$ python3 -q
>>> import numpy as np
>>> from numpy import linalg as LA
>>> np.set_printoptions(precision=1, suppress=True, linewidth=120)
>>> def tidy(a):
...     return np.round(a, 1) + 0
... 
>>> M = np.array([[-3, -7, -4, -4, 9, -3, 0],
...     [0, 0, -2, -9, -9, 9, 7],
...     [0, 0, 3, -6, 9, 6, -1],
...     [0, 0, 0, 6, 0, 5, -9],
...     [0, 0, 0, 0, -6, 3, 8],
...     [0, 0, 0, 0, 0, -8, 6],
...     [0, 0, 0, 0, 0, 0, -5]])
>>> tidy(np.sort(np.abs(LA.eigvals(M))))
array([0., 3., 3., 5., 6., 6., 8.])
>>> (M - M.T) / 2
array([[ 0. , -3.5, -2. , -2. ,  4.5, -1.5,  0. ],
       [ 3.5,  0. , -1. , -4.5, -4.5,  4.5,  3.5],
       [ 2. ,  1. ,  0. , -3. ,  4.5,  3. , -0.5],
       [ 2. ,  4.5,  3. ,  0. ,  0. ,  2.5, -4.5],
       [-4.5,  4.5, -4.5,  0. ,  0. ,  1.5,  4. ],
       [ 1.5, -4.5, -3. , -2.5, -1.5,  0. ,  3. ],
       [ 0. , -3.5,  0.5,  4.5, -4. , -3. ,  0. ]])
>>> np.trace(M)
np.int64(-13)
>>> np.allclose(M, M.T)
False
>>> tidy(np.abs(LA.eigvals(M)).max())
np.float64(8.0)
>>> LA.lstsq(M[:-1].T, M[-1])[2]
np.int32(6)
>>> np.abs(np.diag(LA.qr(M)[1])) > 1e-9
array([ True, False,  True,  True,  True,  True,  True])
>>> tidy(M @ LA.pinv(M) @ M)
array([[-3., -7., -4., -4.,  9., -3.,  0.],
       [ 0.,  0., -2., -9., -9.,  9.,  7.],
       [ 0.,  0.,  3., -6.,  9.,  6., -1.],
       [ 0.,  0.,  0.,  6.,  0.,  5., -9.],
       [ 0.,  0.,  0.,  0., -6.,  3.,  8.],
       [ 0.,  0.,  0.,  0.,  0., -8.,  6.],
       [ 0.,  0.,  0.,  0.,  0.,  0., -5.]])
>>> np.unique(M.round(6), axis=0).shape
(7, 7)
>>> r = LA.matrix_rank(M)
>>> r
np.int64(6)
>>> N = LA.svd(M)[2][r:].T
>>> tidy(N @ N.T)
array([[ 0.8, -0.4,  0. ,  0. ,  0. ,  0. ,  0. ],
       [-0.4,  0.2,  0. ,  0. ,  0. ,  0. ,  0. ],
       [ 0. ,  0. ,  0. ,  0. ,  0. ,  0. ,  0. ],
       [ 0. ,  0. ,  0. ,  0. ,  0. ,  0. ,  0. ],
       [ 0. ,  0. ,  0. ,  0. ,  0. ,  0. ,  0. ],
       [ 0. ,  0. ,  0. ,  0. ,  0. ,  0. ,  0. ],
       [ 0. ,  0. ,  0. ,  0. ,  0. ,  0. ,  0. ]])
>>> tidy(N[:, 0] / N[np.abs(N[:, 0]).round(6).argmax(), 0])
array([ 1. , -0.4,  0. ,  0. ,  0. ,  0. ,  0. ])
>>> tidy(M @ N)
array([[0.],
       [0.],
       [0.],
       [0.],
       [0.],
       [0.],
       [0.]])
>>> other = np.array([[-4], [5], [3], [-2], [5], [5], [4]])
>>> cent = np.array([[3, 3, 0, 0]])
>>> rng = np.random.default_rng(985)
>>> K = other @ cent + 0.3 * rng.normal(size=(7, 4))
>>> tidy(K)
array([[-12.7, -12. ,   0. ,   0.2],
       [ 15.2,  15. ,  -0.5,   0.1],
       [  9.4,   8.6,   0.2,  -0.3],
       [ -6.3,  -6. ,  -0.2,   0.3],
       [ 15.2,  14.7,  -0.2,  -0.1],
       [ 14.6,  15.5,   0.2,   0.2],
       [ 12.7,  11.7,   0.2,  -0.2]])
>>> other = np.c_[K[:, :2] @ np.array([[-2, -3], [-5, -1]]), np.array([2, -4, 9, -8, 5, -7, 4])]
>>> tidy(other)
array([[  85.2,   50. ,    2. ],
       [-105.6,  -60.7,   -4. ],
       [ -61.6,  -36.8,    9. ],
       [  42.8,   25. ,   -8. ],
       [-104. ,  -60.3,    5. ],
       [-106.8,  -59.2,   -7. ],
       [ -83.7,  -49.7,    4. ]])
>>> tidy(LA.norm(other - K @ LA.lstsq(K, other)[0], axis=0))
array([0. , 0. , 6.8])
>>> tidy(LA.lstsq(K, other[:, 0])[0])
array([-2., -5.,  0.,  0.])
>>> LA.matrix_rank(other)
np.int64(3)
>>> vec = np.array([0, 0, 2, 4])
>>> rhs = K @ vec
>>> tidy(LA.solve(K.T @ K, K.T @ rhs))
array([0., 0., 2., 4.])
>>> tidy(rhs)
array([ 0.6, -0.5, -0.7,  0.7, -0.8,  1.4, -0.3])
>>> rhs = rhs + 0.1 * rng.normal(size=7)
>>> tidy(rhs)
array([ 0.7, -0.5, -0.7,  0.7, -0.6,  1.4, -0.3])
>>> beta, *_ = LA.lstsq(K, rhs)
>>> tidy(beta)
array([-0.1,  0.1,  1.8,  3.5])
>>> [round(float(LA.norm(LA.solve(K.T @ K + lam * np.eye(4), K.T @ rhs))), 2) for lam in (0, 1, 10, 100)]
[3.91, 0.87, 0.19, 0.02]
>>> Uu, sv, vt = LA.svd(M, full_matrices=False)
>>> np.allclose(Uu * sv @ vt, M)
True
>>> tidy(np.sqrt((sv ** 2).sum())), tidy(LA.norm(M))
(np.float64(31.9), np.float64(31.9))
>>> Uu.shape, sv.shape, vt.shape
((7, 7), (7,), (7, 7))
>>> tidy(sv)
array([20.8, 16.1, 15.5,  7.5,  4.8,  0.7,  0. ])
>>> tidy(vt @ vt.T)
array([[1., 0., 0., 0., 0., 0., 0.],
       [0., 1., 0., 0., 0., 0., 0.],
       [0., 0., 1., 0., 0., 0., 0.],
       [0., 0., 0., 1., 0., 0., 0.],
       [0., 0., 0., 0., 1., 0., 0.],
       [0., 0., 0., 0., 0., 1., 0.],
       [0., 0., 0., 0., 0., 0., 1.]])
>>> tidy(np.cumsum(sv ** 2) / np.sum(sv ** 2))
array([0.4, 0.7, 0.9, 1. , 1. , 1. , 1. ])
>>> np.abs(Uu[:, 0]).round(6).argmax()
np.int64(1)
>>> tidy(Uu.T @ Uu)
array([[1., 0., 0., 0., 0., 0., 0.],
       [0., 1., 0., 0., 0., 0., 0.],
       [0., 0., 1., 0., 0., 0., 0.],
       [0., 0., 0., 1., 0., 0., 0.],
       [0., 0., 0., 0., 1., 0., 0.],
       [0., 0., 0., 0., 0., 1., 0.],
       [0., 0., 0., 0., 0., 0., 1.]])
>>> tidy(np.abs(vt[0]))
array([0. , 0.1, 0. , 0.3, 0.6, 0.3, 0.6])
>>> z = rng.permutation(4)
>>> other = K[:, z] * rng.choice([-1, 1], 4)
>>> tidy(other)
array([[ 12.7,   0.2,  12. ,   0. ],
       [-15.2,   0.1, -15. ,   0.5],
       [ -9.4,  -0.3,  -8.6,  -0.2],
       [  6.3,   0.3,   6. ,   0.2],
       [-15.2,  -0.1, -14.7,   0.2],
       [-14.6,   0.2, -15.5,  -0.2],
       [-12.7,  -0.2, -11.7,  -0.2]])
>>> Uu, _, vt = LA.svd(K.T @ other)
>>> z
array([0, 3, 1, 2])
>>> tidy(LA.lstsq(K, other)[0])
array([[-1.,  0.,  0.,  0.],
       [ 0.,  0., -1.,  0.],
       [ 0.,  0.,  0., -1.],
       [ 0.,  1.,  0.,  0.]])
>>> P = K @ LA.solve(K.T @ K, K.T)
>>> tidy(P @ K[:, 0])
array([-12.7,  15.2,   9.4,  -6.3,  15.2,  14.6,  12.7])
>>> tidy(np.diag(P))
array([0.2, 0.7, 0.3, 0.7, 0.3, 1. , 0.7])
>>> tidy(P)
array([[ 0.2, -0.1, -0.2,  0.1, -0.2,  0. , -0.2],
       [-0.1,  0.7, -0.1,  0.2,  0.4,  0. , -0.1],
       [-0.2, -0.1,  0.3, -0.3,  0.1, -0.1,  0.3],
       [ 0.1,  0.2, -0.3,  0.7, -0.2,  0. ,  0.2],
       [-0.2,  0.4,  0.1, -0.2,  0.3,  0. ,  0. ],
       [ 0. ,  0. , -0.1,  0. ,  0. ,  1. ,  0. ],
       [-0.2, -0.1,  0.3,  0.2,  0. ,  0. ,  0.7]])
>>> data = np.load("x.npy")
>>> data
array([[-4,  0,  0,  1,  0, -4,  2, -2,  2, -5,  1,  0],
       [ 0, -4,  0,  0,  1,  0, -4,  2, -2,  2, -5,  1],
       [ 1,  0, -4,  0,  0,  1,  0, -4,  2, -2,  2, -5],
       [-5,  1,  0, -4,  0,  0,  1,  0, -4,  2, -2,  2],
       [ 2, -5,  1,  0, -4,  0,  0,  1,  0, -4,  2, -2],
       [-2,  2, -5,  1,  0, -4,  0,  0,  1,  0, -4,  2],
       [ 2, -2,  2, -5,  1,  0, -4,  0,  0,  1,  0, -4],
       [-4,  2, -2,  2, -5,  1,  0, -4,  0,  0,  1,  0],
       [ 0, -4,  2, -2,  2, -5,  1,  0, -4,  0,  0,  1],
       [ 1,  0, -4,  2, -2,  2, -5,  1,  0, -4,  0,  0],
       [ 0,  1,  0, -4,  2, -2,  2, -5,  1,  0, -4,  0],
       [ 0,  0,  1,  0, -4,  2, -2,  2, -5,  1,  0, -4]])
>>> data @ (-1.0) ** np.arange(12)
array([ 11., -11.,  11., -11.,  11., -11.,  11., -11.,  11., -11.,  11., -11.])
>>> tidy(np.sort(np.abs(np.fft.fft(data[0])))), tidy(np.sort(LA.svd(data, compute_uv=False)))
(array([ 2.7,  2.7,  3.6,  3.6,  4.6,  4.6,  9. ,  9.4,  9.4, 11. , 13.9, 13.9]), array([ 2.7,  2.7,  3.6,  3.6,  4.6,  4.6,  9. ,  9.4,  9.4, 11. , 13.9, 13.9]))
>>> data @ np.ones(12)
array([-9., -9., -9., -9., -9., -9., -9., -9., -9., -9., -9., -9.])
>>> np.allclose(data @ data.T, data.T @ data)
True
>>> u = np.array([-3, 0])
>>> np.polyval(u, data[11])
array([ 0,  0, -3,  0, 12, -6,  6, -6, 15, -3,  0, 12])
>>> np.cross(data[11, :3], data[4, :3])
array([5, 2, 0])
>>> np.convolve(data[11], u)
array([ 0,  0, -3,  0, 12, -6,  6, -6, 15, -3,  0, 12,  0])
>>> np.correlate(data[11], data[4], "full")
array([  0,   0,  -2,   2,   4, -12,  25, -16,  18, -22,  20,  23, -26,  23,  14,  -4,  12, -19,  46, -15,  -2,  20,
        -8])
>>> vec = np.array([3, 1, 1, 3, 3, 1, 2, 2, 3, 0, 0, 1])
>>> h = np.maximum(data @ vec, 0)
>>> tidy(np.tanh(data @ vec))
array([-1., -1., -1., -1., -1., -1., -1., -1., -1., -1., -1., -1.])
>>> z = rng.permutation(12)
>>> other = data[:, z] * rng.choice([-1, 1], 12)
>>> other
array([[ 1, -4,  5,  0,  0,  2,  0,  2,  0,  2, -1,  4],
       [-5,  0, -2,  0,  4, -4, -1, -2, -1, -2,  0,  0],
       [ 2,  1,  2, -4,  0,  0,  5,  4,  0,  2,  0, -1],
       [-2,  0, -2,  0, -1,  1, -2,  0,  0, -4,  4,  5],
       [ 2,  0,  4,  1,  5,  0,  2, -1,  4,  0,  0, -2],
       [-4, -4,  0, -5, -2,  0, -2,  0,  0,  1, -1,  2],
       [ 0,  0, -1,  2,  2, -4,  4,  0, -1,  0,  5, -2],
       [ 1,  1,  0, -2, -2,  0,  0,  4,  5,  0, -2,  4],
       [ 0, -5,  0,  2,  4,  1, -1,  0, -2, -4,  2,  0],
       [ 0,  2,  4, -4,  0, -5,  0, -1,  2,  0, -2, -1],
       [-4, -2,  0,  0, -1,  2,  0,  5, -2,  1,  4,  0],
       [ 0,  2, -1,  1,  0, -2,  4, -2,  4, -5,  0,  0]])
>>> Uu, _, vt = LA.svd(data.T @ other)
>>> tidy(LA.lstsq(data, other)[0])
array([[ 0.,  0.,  0.,  0.,  0.,  0.,  0.,  0.,  0.,  0.,  0., -1.],
       [ 0.,  0.,  0.,  0., -1.,  0.,  0.,  0.,  0.,  0.,  0.,  0.],
       [ 0.,  0.,  0.,  1.,  0.,  0.,  0.,  0.,  0.,  0.,  0.,  0.],
       [ 0.,  0.,  0.,  0.,  0.,  0.,  0.,  0.,  0.,  0., -1.,  0.],
       [ 0.,  0.,  0.,  0.,  0.,  0.,  0.,  0., -1.,  0.,  0.,  0.],
       [ 0.,  1.,  0.,  0.,  0.,  0.,  0.,  0.,  0.,  0.,  0.,  0.],
       [ 0.,  0.,  0.,  0.,  0.,  1.,  0.,  0.,  0.,  0.,  0.,  0.],
       [ 0.,  0.,  0.,  0.,  0.,  0.,  0., -1.,  0.,  0.,  0.,  0.],
       [ 0.,  0.,  0.,  0.,  0.,  0.,  0.,  0.,  0.,  1.,  0.,  0.],
       [ 0.,  0., -1.,  0.,  0.,  0.,  0.,  0.,  0.,  0.,  0.,  0.],
       [ 1.,  0.,  0.,  0.,  0.,  0.,  0.,  0.,  0.,  0.,  0.,  0.],
       [ 0.,  0.,  0.,  0.,  0.,  0., -1.,  0.,  0.,  0.,  0.,  0.]])
>>> m1 = np.load("layer19.npy")
>>> tidy(m1)
array([[ 1. ,  0. ,  0. ,  0. ,  0. ,  0. ,  0. ,  0. ,  0. ,  0. ,  0. ],
       [ 0. ,  0.8, -0.1, -0.1, -0.1, -0.3, -0.2, -0.3, -0.1, -0.3, -0.1],
       [ 0. , -0.1,  0.9, -0.1, -0.1, -0.2, -0.1, -0.2, -0.1, -0.2, -0.1],
       [ 0. , -0.1, -0.1,  0.9, -0.1, -0.2, -0.1, -0.2, -0.1, -0.2, -0.1],
       [ 0. , -0.1, -0.1, -0.1,  1. , -0.1, -0.1, -0.1,  0. , -0.1, -0.1],
       [ 0. , -0.3, -0.2, -0.2, -0.1,  0.7, -0.3, -0.3, -0.1, -0.4, -0.2],
       [ 0. , -0.2, -0.1, -0.1, -0.1, -0.3,  0.8, -0.3, -0.1, -0.3, -0.1],
       [ 0. , -0.3, -0.2, -0.2, -0.1, -0.3, -0.3,  0.7, -0.1, -0.4, -0.2],
       [ 0. , -0.1, -0.1, -0.1,  0. , -0.1, -0.1, -0.1,  1. , -0.1, -0.1],
       [ 0. , -0.3, -0.2, -0.2, -0.1, -0.4, -0.3, -0.4, -0.1,  0.5, -0.2],
       [ 0. , -0.1, -0.1, -0.1, -0.1, -0.2, -0.1, -0.2, -0.1, -0.2,  0.9]])
>>> vals, vecs = LA.eigh(m1)
>>> vec = np.array([0, 2, 1, 0, 3, 1, 3, 1, 2, 3, 2])
>>> tidy(vecs * np.maximum(vals, 0) @ vecs.T)
array([[ 1. ,  0. ,  0. ,  0. ,  0. ,  0. ,  0. ,  0. ,  0. ,  0. ,  0. ],
       [ 0. ,  0.9, -0.1, -0.1,  0. , -0.1, -0.1, -0.1,  0. , -0.2, -0.1],
       [ 0. , -0.1,  0.9, -0.1,  0. , -0.1, -0.1, -0.1,  0. , -0.1, -0.1],
       [ 0. , -0.1, -0.1,  0.9,  0. , -0.1, -0.1, -0.1,  0. , -0.1, -0.1],
       [ 0. ,  0. ,  0. ,  0. ,  1. , -0.1,  0. , -0.1,  0. , -0.1,  0. ],
       [ 0. , -0.1, -0.1, -0.1, -0.1,  0.8, -0.1, -0.2, -0.1, -0.2, -0.1],
       [ 0. , -0.1, -0.1, -0.1,  0. , -0.1,  0.9, -0.1,  0. , -0.2, -0.1],
       [ 0. , -0.1, -0.1, -0.1, -0.1, -0.2, -0.1,  0.8, -0.1, -0.2, -0.1],
       [ 0. ,  0. ,  0. ,  0. ,  0. , -0.1,  0. , -0.1,  1. , -0.1,  0. ],
       [ 0. , -0.2, -0.1, -0.1, -0.1, -0.2, -0.2, -0.2, -0.1,  0.7, -0.1],
       [ 0. , -0.1, -0.1, -0.1,  0. , -0.1, -0.1, -0.1,  0. , -0.1,  0.9]])
>>> tidy(vecs * np.abs(vals) @ vecs.T)
array([[1., 0., 0., 0., 0., 0., 0., 0., 0., 0., 0.],
       [0., 1., 0., 0., 0., 0., 0., 0., 0., 0., 0.],
       [0., 0., 1., 0., 0., 0., 0., 0., 0., 0., 0.],
       [0., 0., 0., 1., 0., 0., 0., 0., 0., 0., 0.],
       [0., 0., 0., 0., 1., 0., 0., 0., 0., 0., 0.],
       [0., 0., 0., 0., 0., 1., 0., 0., 0., 0., 0.],
       [0., 0., 0., 0., 0., 0., 1., 0., 0., 0., 0.],
       [0., 0., 0., 0., 0., 0., 0., 1., 0., 0., 0.],
       [0., 0., 0., 0., 0., 0., 0., 0., 1., 0., 0.],
       [0., 0., 0., 0., 0., 0., 0., 0., 0., 1., 0.],
       [0., 0., 0., 0., 0., 0., 0., 0., 0., 0., 1.]])
